>>> import numpy as np
>>> import numpy.linalg as la
>>> np.set_printoptions(suppress=True, linewidth=140)
>>> E = np.loadtxt("mat.csv", delimiter=",")
>>> E
array([[-1., -1., -1., -1., -1., -1.],
       [-1., -2., -2., -2., -2., -2.],
       [-1., -2., -3., -3., -3., -3.],
       [-1., -2., -3., -4., -4., -4.],
       [-1., -2., -3., -4., -5., -5.],
       [-1., -2., -3., -4., -5., -6.]])
>>> x = np.array([0, 0, 2, 0, 2, 1])
>>> target = E @ x
>>> target
array([ -5., -10., -15., -18., -21., -22.])
>>> np.round(la.solve(E, target), 2)
array([-0., -0.,  2., -0.,  2.,  1.])
>>> np.round(la.solve(E, E[:, 3]), 2)
array([-0., -0., -0.,  1., -0., -0.])
>>> np.round(la.solve(E, target + E[:, 0]), 2)
array([ 1., -0.,  2., -0.,  2.,  1.])
>>> feats = np.loadtxt("out4.csv", delimiter=",")
>>> feats.round(2)
array([[-0.65,  0.54, -0.17],
       [ 0.  , -0.15,  0.41],
       [ 0.38,  0.29, -0.76],
       [-0.27,  0.48,  0.26],
       [ 0.6 ,  0.62,  0.41]])
>>> O, R = la.qr(feats)
>>> np.round(O.T @ O, 2) + 0
array([[1., 0., 0.],
       [0., 1., 0.],
       [0., 0., 1.]])
>>> round(float(np.trace(O @ O.T)), 2)
3.0
>>> O.shape, R.shape
((5, 3), (3, 3))
>>> arr = np.array([[1, 3, 2, 2, 1],
...     [0, 3, 0, 3, 2],
...     [0, 0, 1, 0, 0],
...     [0, 0, 0, 1, 1],
...     [0, 0, 0, 0, 3]])
>>> rng = np.random.default_rng(567372)
>>> B = arr + rng.integers(-2, 3, (5, 3)) @ rng.integers(-2, 3, (3, 5))
>>> B
array([[-3, -1,  4,  6,  1],
       [ 8,  9, -2, -5,  2],
       [ 2, -1, -3,  0, -4],
       [ 0, -6, -6,  5, -7],
       [ 2, -3, -5,  1, -3]])
>>> la.matrix_rank(B - arr, tol=1e-8)
np.int64(3)
>>> B - arr
array([[-4, -4,  2,  4,  0],
       [ 8,  6, -2, -8,  0],
       [ 2, -1, -4,  0, -4],
       [ 0, -6, -6,  4, -8],
       [ 2, -3, -5,  1, -6]])
>>> labels = rng.integers(0, 3, 2)
>>> J = np.array([[-1, -2], [3, 1]]) * (labels[:, None] == labels)
>>> J
array([[-1, -2],
       [ 3,  1]])
>>> np.trace(J)
np.int64(0)
>>> np.allclose(J, J.T)
False
>>> (J - J.T) / 2
array([[ 0. , -2.5],
       [ 2.5,  0. ]])
>>> print(round(float(np.abs(la.eigvals(J)).max()), 2))
2.24
>>> la.matrix_power(J, 4)
array([[25,  0],
       [ 0, 25]])
>>> round(float(la.det(J)), 2)
5.0
>>> J @ J
array([[-5,  0],
       [ 0, -5]])
